In [1]: import numpy as np

In [2]: import numpy.linalg as la

In [3]: np.set_printoptions(precision=2, suppress=True, linewidth=100, floatmode="fixed")

In [4]: E = np.load("a.npy")

In [5]: print(E)
[[ 18.27   4.74   6.61]
 [ 13.88 -13.76  -4.25]
 [ 14.82  10.18   8.75]
 [  5.05  16.58   9.98]
 [-13.20 -11.83  -9.26]
 [  5.85 -17.38  -7.98]
 [ 17.41  -9.75  -1.32]
 [ -2.52  17.73   8.90]
 [  6.13 -17.33  -7.88]
 [  0.64 -17.69  -9.30]
 [-19.32   4.89  -1.70]
 [ 19.37   1.01   4.87]
 [-19.54   3.43  -2.53]]

In [6]: C = E[[11, 8]].astype(float)

In [7]: for _ in range(5):
   ...:     idx = la.norm(E[:, None] - C, axis=-1).argmin(axis=1)
   ...:     C = np.array([E[idx == j].mean(axis=0) for j in range(2)])
   ...: 

In [8]: idx
Out[8]: array([0, 1, 0, 0, 1, 1, 0, 0, 1, 1, 1, 0, 1])

In [9]: C[1] - C[0]
Out[9]: array([-15.72, -16.70, -12.43])

In [10]: np.abs(C[1] - C[0]).argmax()
Out[10]: np.int64(1)

In [11]: cen = E - E.mean(axis=0)

In [12]: vecs = la.svd(cen)[2][:2]

In [13]: B = cen - cen @ vecs.T @ vecs

In [14]: (cen @ vecs.T).std(axis=0)
Out[14]: array([14.12, 13.51])

In [15]: B = np.array([[1, -9], [-7, 4], [8, -1]])

In [16]: la.matrix_rank(np.vstack([E, B.T]))
Out[16]: np.int64(3)

In [17]: np.vstack([E, B.T]).shape
Out[17]: (15, 3)

In [18]: print(la.matrix_rank(E @ B))
2
